>>> import numpy as np
>>> np.set_printoptions(precision=2, suppress=True, linewidth=200, sign=" ")
>>> rd = lambda a: np.round(a, 2) + 0
>>> J = np.array([[6, -15, -17, -8],
...     [-25, 26, 10, 9],
...     [13, -8, 4, -1],
...     [11, -13, -7, -5]])
>>> print(np.allclose(J, J.T))
False
>>> print((J + J.T) / 2)
[[  6.  -20.   -2.    1.5]
 [-20.   26.    1.   -2. ]
 [ -2.    1.    4.   -4. ]
 [  1.5  -2.   -4.   -5. ]]
>>> print(J @ J)
[[ 102 -240 -264 -126]
 [-571  854  662  379]
 [ 319 -422 -278 -175]
 [ 245 -382 -310 -173]]
>>> print(np.allclose(J @ J.T, J.T @ J))
False
>>> print((J - J.T) / 2)
[[  0.    5.  -15.   -9.5]
 [ -5.    0.    9.   11. ]
 [ 15.   -9.    0.    3. ]
 [  9.5 -11.   -3.    0. ]]
>>> print(rd(np.sort(np.abs(np.linalg.eigvals(J)))))
[  0.   0.  12.  19.]
>>> X = np.array([[4, 5, 3, 1],
...     [1, 0, 4, 4],
...     [1, 2, 2, 0],
...     [1, 2, 1, 1],
...     [2, 4, 2, 3],
...     [1, 4, 0, 5],
...     [1, 0, 5, 3]])
>>> print(X)
[[ 4  5  3  1]
 [ 1  0  4  4]
 [ 1  2  2  0]
 [ 1  2  1  1]
 [ 2  4  2  3]
 [ 1  4  0  5]
 [ 1  0  5  3]]
>>> rng = np.random.default_rng(2655)
>>> M2 = X + rng.integers(-2, 3, (7, 3)) @ rng.integers(-2, 3, (3, 4))
>>> print(M2)
[[ 5  8  2  2]
 [ 0 -3  5  1]
 [ 2  2  1  1]
 [ 3  7 -1  6]
 [ 2  4  2  5]
 [ 1  2  0  4]
 [ 0  0  6  3]]
>>> print(M2 - X)
[[ 1  3 -1  1]
 [-1 -3  1 -3]
 [ 1  0 -1  1]
 [ 2  5 -2  5]
 [ 0  0  0  2]
 [ 0 -2  0 -1]
 [-1  0  1  0]]
>>> print(np.abs(M2 - X).sum(axis=1))
[  6   8   3  14   2   3   2]
>>> x = np.array([-4, 4, 4, 2])
>>> h1 = np.maximum(X @ x, 0)
>>> print(rd(np.tanh(X @ x)))
[ 1.  1.  1.  1.  1.  1.  1.]
>>> print(X * (h1 > 1e-9)[:, None])
[[ 4  5  3  1]
 [ 1  0  4  4]
 [ 1  2  2  0]
 [ 1  2  1  1]
 [ 2  4  2  3]
 [ 1  4  0  5]
 [ 1  0  5  3]]
>>> print(np.maximum(X @ (3 * x), 0))
[ 54  60  36  30  66  66  66]
>>> print(X.T @ h1)
[ 202  310  322  350]
>>> x = np.array([-1, -2, -1, 1])
>>> rhs = X @ x
>>> print(rd(np.linalg.lstsq(X, rhs)[0]))
[-1. -2. -1.  1.]
>>> print(rd(np.linalg.solve(X.T @ X, X.T @ rhs)))
[-1. -2. -1.  1.]
>>> print(rhs)
[-16  -1  -7  -5  -9  -4  -3]
>>> print(rd(np.linalg.pinv(X) @ X))
[[ 1.  0.  0.  0.]
 [ 0.  1.  0.  0.]
 [ 0.  0.  1.  0.]
 [ 0.  0.  0.  1.]]
>>> rhs = rhs + 0.3 * rng.normal(size=7)
>>> print(rd(rhs))
[-16.01  -1.44  -6.49  -4.93  -8.72  -3.73  -2.56]
>>> coef, *_ = np.linalg.lstsq(X, rhs)
>>> print(rd(coef))
[-1.64 -1.62 -0.75  0.86]
>>> print(rd(X.T @ (rhs - X @ coef)))
[ 0.  0.  0.  0.]
>>> def softmax(z):
...     e = np.exp(z - z.max(axis=-1, keepdims=True))
...     return e / e.sum(axis=-1, keepdims=True)
... 
>>> print(rd(softmax(J).sum(axis=1)))
[ 1.  1.  1.  1.]
>>> print(rd(softmax(10 * J[3])))
[ 1.  0.  0.  0.]
>>> scores = J @ J.T / np.sqrt(4)
>>> print(rd(softmax(scores)))
[[ 1.  0.  0.  0.]
 [ 0.  1.  0.  0.]
 [ 0.  0.  1.  0.]
 [ 1.  0.  0.  0.]]
>>> print(rd(softmax(scores)[3] @ J))
[  6. -15. -17.  -8.]
>>> data = np.loadtxt("x.csv", delimiter=",")
>>> print(data)
[[-1. -2. -3.  1.  2.  2.  3.  1.  3.]
 [-1. -1.  0.  3. -1.  2.  2. -2.  1.]
 [ 0.  3. -3.  3.  0.  2. -1. -1.  1.]
 [ 2. -3.  1.  1.  0. -2.  2. -3. -2.]
 [-2.  3.  2.  2.  0. -3. -1.  0.  2.]
 [ 2.  3.  0.  1.  3.  3.  0.  1. -1.]
 [-2.  3. -3.  3.  0.  2. -2.  0.  1.]
 [ 0.  3. -2. -3.  0. -1. -3.  3. -1.]
 [-3.  1. -1. -2.  1. -2.  3.  3.  2.]
 [-3. -3.  2. -1.  2.  0.  0. -1. -1.]]
>>> U, s, Vh = np.linalg.svd(data, full_matrices=False)
>>> print(rd(Vh @ Vh.T))
[[ 1.  0.  0.  0.  0.  0.  0.  0.  0.]
 [ 0.  1.  0.  0.  0.  0.  0.  0.  0.]
 [ 0.  0.  1.  0.  0.  0.  0.  0.  0.]
 [ 0.  0.  0.  1.  0.  0.  0.  0.  0.]
 [ 0.  0.  0.  0.  1.  0.  0.  0.  0.]
 [ 0.  0.  0.  0.  0.  1.  0.  0.  0.]
 [ 0.  0.  0.  0.  0.  0.  1.  0.  0.]
 [ 0.  0.  0.  0.  0.  0.  0.  1.  0.]
 [ 0.  0.  0.  0.  0.  0.  0.  0.  1.]]
>>> print(rd(s))
[ 10.7    9.16   8.05   6.61   4.59   4.43   2.71   1.94   0.61]
>>> print(rd(s / s[0]))
[ 1.    0.86  0.75  0.62  0.43  0.41  0.25  0.18  0.06]
>>> print(np.abs(U[:, 0]).round(6).argmax())
6
>>> print(rd(np.sqrt((s ** 2).sum())), rd(np.linalg.norm(data)))
18.95 18.95
>>> M = np.load("a.npy")
>>> print(M)
[[ -5.66   1.34  -6.    -5.65  -0.83  -9.78   4.93   3.56]
 [ -5.41  -1.92  -6.37  -4.54  -2.21  -9.25   4.33   1.38]
 [ -6.04 -11.52  -1.55  -3.64  -9.74   3.7   -4.37  10.61]
 [ -6.34  -9.19  -4.48  -4.86 -11.5    2.25  -4.9   10.44]
 [ -6.46 -10.86  -3.9   -1.64  -9.83   0.79  -5.11  11.3 ]
 [ -6.9   -1.29  -5.25  -4.86   0.37  -8.88   2.48   4.94]
 [ -4.96  -0.37  -6.    -3.69  -1.06  -8.42   2.69   3.36]
 [ -5.1   -2.44  -6.89  -6.7   -1.94  -8.94   1.83   1.92]
 [ -5.35  -1.69  -7.24  -3.91  -2.17  -8.58   3.38   3.42]
 [ -5.52 -11.69  -2.36  -2.72  -8.95   2.09  -3.85   9.09]
 [ -5.25  -1.87  -7.42  -5.7   -1.66  -7.08   3.2    3.71]
 [ -6.53  -0.16  -7.14  -3.16  -1.52  -6.08   3.12   3.42]
 [ -6.23  -0.42  -6.93  -6.08  -1.8   -9.23   3.25   5.39]
 [ -5.91  -0.7   -7.87  -5.39  -1.17  -8.55   2.76   3.94]
 [ -6.25   1.19  -5.13  -6.95  -3.06 -10.06   2.89   4.12]
 [ -7.2  -10.37  -3.21  -1.81  -8.75   1.11  -4.91  11.61]
 [ -6.93  -1.53  -6.78  -5.86  -1.23  -8.95   5.17   3.95]
 [ -6.89 -10.81  -2.27  -2.95  -7.92   2.12  -6.78  10.88]
 [ -5.04  -1.06  -6.34  -4.98  -0.98  -8.92   5.34   3.38]
 [ -6.33 -10.84  -2.29  -4.    -8.24   4.27  -4.69  11.63]
 [ -4.78  -2.54  -8.08  -5.12  -1.98  -8.18   3.53   3.76]
 [ -6.72  -0.82  -6.85  -4.36  -1.18  -9.95   2.96   4.17]
 [ -4.78  -1.38  -9.55  -5.22  -3.13  -8.71   4.68   2.63]
 [ -6.89  -0.08  -7.8   -4.25   0.54  -8.64   3.7    4.2 ]
 [ -6.4   -0.56  -7.16  -4.85  -2.91  -8.04   4.36   2.63]
 [ -2.91   1.56  -8.34  -4.71  -2.51  -8.77   2.76   2.24]
 [ -4.66  -9.77  -3.59  -1.98  -7.65   1.08  -6.01  11.95]
 [ -4.8   -2.28  -5.85  -3.54  -1.61  -8.8    2.94   2.32]
 [ -4.81   1.2   -7.12  -4.43  -3.11  -8.98   3.47   3.58]
 [ -4.27   0.02  -6.52  -4.98  -1.49  -7.4    3.36   4.84]
 [ -7.87 -10.77  -2.21  -3.14  -9.25   3.62  -6.65  11.7 ]
 [ -6.04 -11.29  -2.77  -3.35  -9.22   2.66  -4.2   13.68]
 [ -3.78   0.64  -8.37  -3.6   -3.45  -8.02   2.24   4.1 ]
 [ -4.92  -0.5   -6.34  -5.38  -1.96  -9.06   4.3    5.4 ]
 [ -6.51  -9.87  -4.3   -2.61  -8.46   2.4   -5.74  11.29]
 [ -5.78 -12.04  -3.02  -4.72  -9.46   2.01  -5.71  13.1 ]
 [ -5.73 -10.47  -4.81  -3.8  -10.73   2.63  -4.3   11.29]]
>>> t3 = M.reshape(37, 2, -1)
>>> print(t3.shape)
(37, 2, 4)
>>> print(np.einsum("ihd,jhd->hij", t3, t3).shape)
(2, 37, 37)
